% ipython --no-banner

In [1]: import numpy as np

In [2]: from numpy import linalg as LA

In [3]: np.set_printoptions(precision=3, suppress=True, linewidth=100)

In [4]: def rd(a):
   ...:     return np.round(a, 3) + 0
   ...: 

In [5]: arr = np.array([[1, -2, 4, -8],
   ...:     [1, -1, 1, -1],
   ...:     [1, 0, 0, 0],
   ...:     [1, 1, 1, 1],
   ...:     [1, 2, 4, 8],
   ...:     [1, 3, 9, 27]])

In [6]: # row 5 dominates

In [7]: hat = arr @ LA.solve(arr.T @ arr, arr.T)

In [8]: print(rd(np.diag(hat)))
[0.96  0.579 0.46  0.46  0.579 0.96 ]

In [9]: print(rd(hat @ arr[:, 0]))
[1. 1. 1. 1. 1. 1.]

In [10]: print(LA.matrix_rank(np.eye(6) - hat))
2

In [11]: print(np.trace(hat))
4.0

In [12]: print(rd((np.eye(6) - hat) @ arr))
[[0. 0. 0. 0.]
 [0. 0. 0. 0.]
 [0. 0. 0. 0.]
 [0. 0. 0. 0.]
 [0. 0. 0. 0.]
 [0. 0. 0. 0.]]

In [13]: out = np.c_[arr[:, :3] @ np.array([[1, 3, 1], [0, -3, 0], [2, -1, 3]]), np.array([-3, 1, 0, 3, 0, -1])]

In [14]: print(out)
[[  9   5  13  -3]
 [  3   5   4   1]
 [  1   3   1   0]
 [  3  -1   4   3]
 [  9  -7  13   0]
 [ 19 -15  28  -1]]

In [15]: print(LA.matrix_rank(out))
4

In [16]: print(rd(LA.lstsq(arr, out[:, 0])[0]))
[1. 0. 2. 0.]

In [17]: print(rd(LA.norm(out - arr @ LA.lstsq(arr, out)[0], axis=0)))
[0.    0.    0.    2.338]

In [18]: M = np.loadtxt("a.csv", delimiter=",")

In [19]: print(M)
[[ 1.  0.  0.  0.  0.  0.  0.  0.  0.]
 [-2.  1.  0.  0.  0.  0.  0.  0.  0.]
 [ 0.  2.  1.  0.  0.  0.  0.  0.  0.]
 [ 2. -1. -2.  1.  0.  0.  0.  0.  0.]
 [-1. -1.  0.  2.  1.  0.  0.  0.  0.]
 [-2.  1.  2. -2. -1.  1.  0.  0.  0.]
 [-1. -1. -2.  1. -2. -2.  1.  0.  0.]
 [ 0. -1.  1. -1. -1.  0.  2.  1.  0.]
 [ 1. -2. -2.  0. -2. -2.  2. -1.  1.]]

In [20]: out = M[0, 0] * M[1:] - np.outer(M[1:, 0], M[0])

In [21]: print(out)
[[ 0.  1.  0.  0.  0.  0.  0.  0.  0.]
 [ 0.  2.  1.  0.  0.  0.  0.  0.  0.]
 [ 0. -1. -2.  1.  0.  0.  0.  0.  0.]
 [ 0. -1.  0.  2.  1.  0.  0.  0.  0.]
 [ 0.  1.  2. -2. -1.  1.  0.  0.  0.]
 [ 0. -1. -2.  1. -2. -2.  1.  0.  0.]
 [ 0. -1.  1. -1. -1.  0.  2.  1.  0.]
 [ 0. -2. -2.  0. -2. -2.  2. -1.  1.]]

In [22]: print(np.flatnonzero(~out.round(6).any(axis=1)))
[]

In [23]: print(M[:, 0] / M[0, 0])
[ 1. -2.  0.  2. -1. -2. -1.  0.  1.]

In [24]: print(np.prod(np.diag(M)), rd(LA.det(M)))
1.0 1.0

In [25]: print(rd(np.sort(LA.eigvals(M))))
[1. 1. 1. 1. 1. 1. 1. 1. 1.]

In [26]: print(LA.matrix_rank(M - M[0, 0] * np.eye(9)))
8

In [27]: out = np.array([[0, 5], [0, 0]])

In [28]: W0 = np.tile(out, (2, 2))

In [29]: print(W0)
[[0 5 0 5]
 [0 0 0 0]
 [0 5 0 5]
 [0 0 0 0]]

In [30]: # rows 0 and 2 are equal

In [31]: print((W0 - W0.T) / 2)
[[ 0.   2.5  0.   2.5]
 [-2.5  0.  -2.5  0. ]
 [ 0.   2.5  0.   2.5]
 [-2.5  0.  -2.5  0. ]]

In [32]: print(np.allclose(W0, W0.T))
False

In [33]: print(np.trace(W0))
0

In [34]: print(LA.matrix_power(W0, 3))
[[0 0 0 0]
 [0 0 0 0]
 [0 0 0 0]
 [0 0 0 0]]

In [35]: print(np.allclose(W0 @ W0.T, W0.T @ W0))
False

In [36]: print(np.argsort(-LA.norm(M, axis=0).round(6), kind="stable")[:3])
[2 0 1]

In [37]: print([round(float(x), 3) for x in LA.svd(M, compute_uv=False)[:3]])
[6.838, 4.605, 3.456]

In [38]: print(LA.matrix_rank(M, rtol=0.1))
7

In [39]: Uu, s, VT = LA.svd(W0)

In [40]: vecs = VT[:(s > 1e-8).sum()]

In [41]: rng = np.random.default_rng(66674)

In [42]: vec = W0[0] + -2 * W0[1] + rng.integers(2) * np.eye(4)[0]

In [43]: print(vec)
[0. 5. 0. 5.]

In [44]: print(rd(vecs.T @ vecs))
[[0.  0.  0.  0. ]
 [0.  0.5 0.  0.5]
 [0.  0.  0.  0. ]
 [0.  0.5 0.  0.5]]

In [45]: print(np.allclose(vecs.T @ vecs @ vec, vec))
True

In [46]: def softmax(z):
    ...:     e = np.exp(z - z.max(axis=-1, keepdims=True))
    ...:     return e / e.sum(axis=-1, keepdims=True)
    ...: 

In [47]: print(rd(softmax(10 * W0[0])))
[0.  0.5 0.  0.5]

In [48]: print(rd(softmax(W0).sum(axis=1)))
[1. 1. 1. 1.]

In [49]: print(rd(softmax(W0[0] + 3)))
[0.003 0.497 0.003 0.497]

In [50]: print(rd(softmax(W0[0])))
[0.003 0.497 0.003 0.497]

In [51]: scores = W0 @ W0.T / np.sqrt(4)

In [52]: print(rd(softmax(scores)[0] @ W0))
[0. 5. 0. 5.]

In [53]: print(softmax(scores).round(6).argmax(axis=1))
[0 0 0 0]

In [54]: print(rd(softmax(scores)))
[[0.5  0.   0.5  0.  ]
 [0.25 0.25 0.25 0.25]
 [0.5  0.   0.5  0.  ]
 [0.25 0.25 0.25 0.25]]

In [55]: X = np.load("mat.npy")

In [56]: print(X)
[[ 0. -1.  0.  0.  0.  0.  0.]
 [-1.  1. -1.  0.  0.  0.  0.]
 [ 0. -1.  1. -1.  0.  0.  0.]
 [ 0.  0. -1.  3. -1.  0.  0.]
 [ 0.  0.  0. -1.  0. -1.  0.]
 [ 0.  0.  0.  0. -1.  2. -1.]
 [ 0.  0.  0.  0.  0. -1.  0.]]

In [57]: out = arr / LA.norm(arr, axis=1, keepdims=True)

In [58]: C2 = out @ out.T

In [59]: print(rd(LA.norm(out, axis=1)))
[1. 1. 1. 1. 1. 1.]

In [60]: print(np.argwhere(np.triu(np.abs(C2) > 0.95, 1)))
[[4 5]]

In [61]: print((np.abs(C2) > 0.9).astype(int))
[[1 0 0 0 0 0]
 [0 1 0 0 0 0]
 [0 0 1 0 0 0]
 [0 0 0 1 0 0]
 [0 0 0 0 1 1]
 [0 0 0 0 1 1]]
